% ipython --no-banner

In [1]: import numpy as np

In [2]: np.set_printoptions(precision=1, suppress=True, linewidth=160)

In [3]: def rnd(a):
   ...:     return np.round(a, 1) + 0
   ...: 

In [4]: feats = np.load("run10.npy")

In [5]: rnd(feats)
Out[5]: 
array([[-0.1,  0.5,  0.8],
       [-0.5, -0.7,  0.4],
       [ 0.8, -0.4,  0.4]])

In [6]: U, sig, Vt = np.linalg.svd(feats, full_matrices=False)

In [7]: U.shape, sig.shape, Vt.shape
Out[7]: ((3, 3), (3,), (3, 3))

In [8]: rnd(sig)
Out[8]: array([1., 1., 1.])

In [9]: blk = np.stack([feats, -3 * feats, feats[::-1]])

In [10]: rnd(np.einsum("bij,cij->bc", blk, blk))
Out[10]: 
array([[ 3., -9.,  1.],
       [-9., 27., -3.],
       [ 1., -3.,  3.]])

In [11]: (blk @ feats.T).shape
Out[11]: (3, 3, 3)

In [12]: np.linalg.matrix_rank(blk.reshape(3, -1))
Out[12]: np.int64(2)

In [13]: blk.shape
Out[13]: (3, 3, 3)

In [14]: Q, Rm = np.linalg.qr(feats)

In [15]: rnd(Q)
Out[15]: 
array([[-0.1,  0.5,  0.8],
       [-0.5, -0.7,  0.4],
       [ 0.8, -0.4,  0.4]])

In [16]: rnd(Q @ Rm)
Out[16]: 
array([[-0.1,  0.5,  0.8],
       [-0.5, -0.7,  0.4],
       [ 0.8, -0.4,  0.4]])

In [17]: rnd(Rm)
Out[17]: 
array([[1., 0., 0.],
       [0., 1., 0.],
       [0., 0., 1.]])

In [18]: np.allclose(Rm.T @ Rm, feats.T @ feats)
Out[18]: True

In [19]: Q.shape, Rm.shape
Out[19]: ((3, 3), (3, 3))
